% python3 -q
>>> import numpy as np
>>> import numpy.linalg as la
>>> np.set_printoptions(precision=3, suppress=True, linewidth=140, sign=" ")
>>> F = np.load("w.npy")
>>> F
array([[  2,  -6,   0,  -2],
       [  9, -27,   0,  -9],
       [ -9,  27,   0,   9]])
>>> F @ la.pinv(F) @ F
array([[  2.,  -6.,   0.,  -2.],
       [  9., -27.,   0.,  -9.],
       [ -9.,  27.,   0.,   9.]])
>>> try:
...     la.inv(F)
... except la.LinAlgError as e:
...     print(repr(e))
... 
LinAlgError('Last 2 dimensions of the array must be square')
>>> np.unique(F.round(6), axis=0).shape
(3, 4)
>>> out = F[0, 0] * F[1:] - np.outer(F[1:, 0], F[0])
>>> out
array([[ 0,  0,  0,  0],
       [ 0,  0,  0,  0]])
>>> la.matrix_rank(out), la.matrix_rank(F)
(np.int64(0), np.int64(1))
>>> F[:, 0] / F[0, 0]
array([ 1. ,  4.5, -4.5])
>>> W = np.array([[5, 4, 4, 1], [0, 0, 5, 5], [5, 3, 1, 1], [4, 4, 5, 4]])
>>> c = np.array([-5, 3, 5, 0])
>>> H = np.maximum(F @ W + c, 0)
>>> (H > 0).astype(int)
array([[ 0,  1,  0,  0],
       [ 1,  1,  0,  0],
       [ 0,  1,  1,  1]])
>>> (H > 0).mean(axis=0)
array([ 0.333,  1.   ,  0.333,  0.333])
>>> la.matrix_rank(H)
np.int64(3)
>>> Z = np.array([[1, 2, 0], [3, -2, -3], [0, -2, -1], [-2, 2, -2]])
>>> (H @ Z).round(6).argmax(axis=1)
array([ 0,  0,  1])
>>> W @ Z
array([[ 15,  -4, -18],
       [-10,   0, -15],
       [ 12,   4, -12],
       [  8,  -2, -25]])
>>> r = la.matrix_rank(F)
>>> r
np.int64(1)
>>> null = la.svd(F)[2][r:].T
>>> la.matrix_rank(F.T @ F), la.matrix_rank(F @ F.T)
(np.int64(1), np.int64(1))
>>> [int(la.matrix_rank(F[:, :j + 1])) for j in range(4)]
[1, 1, 1, 1]
>>> [int(la.matrix_rank(F[:i])) for i in range(1, len(F) + 1)]
[1, 1, 1]
